In [1]: import numpy as np

In [2]: np.set_printoptions(precision=2, suppress=True, linewidth=200, floatmode="fixed")

In [3]: A = np.load("run3.npy")

In [4]: A
Out[4]: 
array([[ 1, -1,  1, -1, -1,  1, -1,  1],
       [ 1,  1,  1,  1, -1, -1, -1, -1],
       [ 1, -1, -1,  1, -1,  1,  1, -1]])

In [5]: C2 = A.T @ A

In [6]: np.diag(C2)
Out[6]: array([3, 3, 3, 3, 3, 3, 3, 3])

In [7]: C2
Out[7]: 
array([[ 3, -1,  1,  1, -3,  1, -1, -1],
       [-1,  3,  1,  1,  1, -3, -1, -1],
       [ 1,  1,  3, -1, -1, -1, -3,  1],
       [ 1,  1, -1,  3, -1, -1,  1, -3],
       [-3,  1, -1, -1,  3, -1,  1,  1],
       [ 1, -3, -1, -1, -1,  3,  1,  1],
       [-1, -1, -3,  1,  1,  1,  3, -1],
       [-1, -1,  1, -3,  1,  1, -1,  3]])

In [8]: np.linalg.matrix_rank(C2)
Out[8]: np.int64(3)

In [9]: np.allclose(C2, C2.T)
Out[9]: True

In [10]: def softmax(z):
    ...:     e = np.exp(z - z.max(axis=-1, keepdims=True))
    ...:     return e / e.sum(axis=-1, keepdims=True)
    ...: 

In [11]: softmax(A).sum(axis=1)
Out[11]: array([1.00, 1.00, 1.00])

In [12]: scores = A @ A.T / np.sqrt(8)

In [13]: softmax(scores).round(6).argmax(axis=1)
Out[13]: array([0, 1, 2])

In [14]: softmax(scores)
Out[14]: 
array([[0.89, 0.05, 0.05],
       [0.05, 0.89, 0.05],
       [0.05, 0.05, 0.89]])
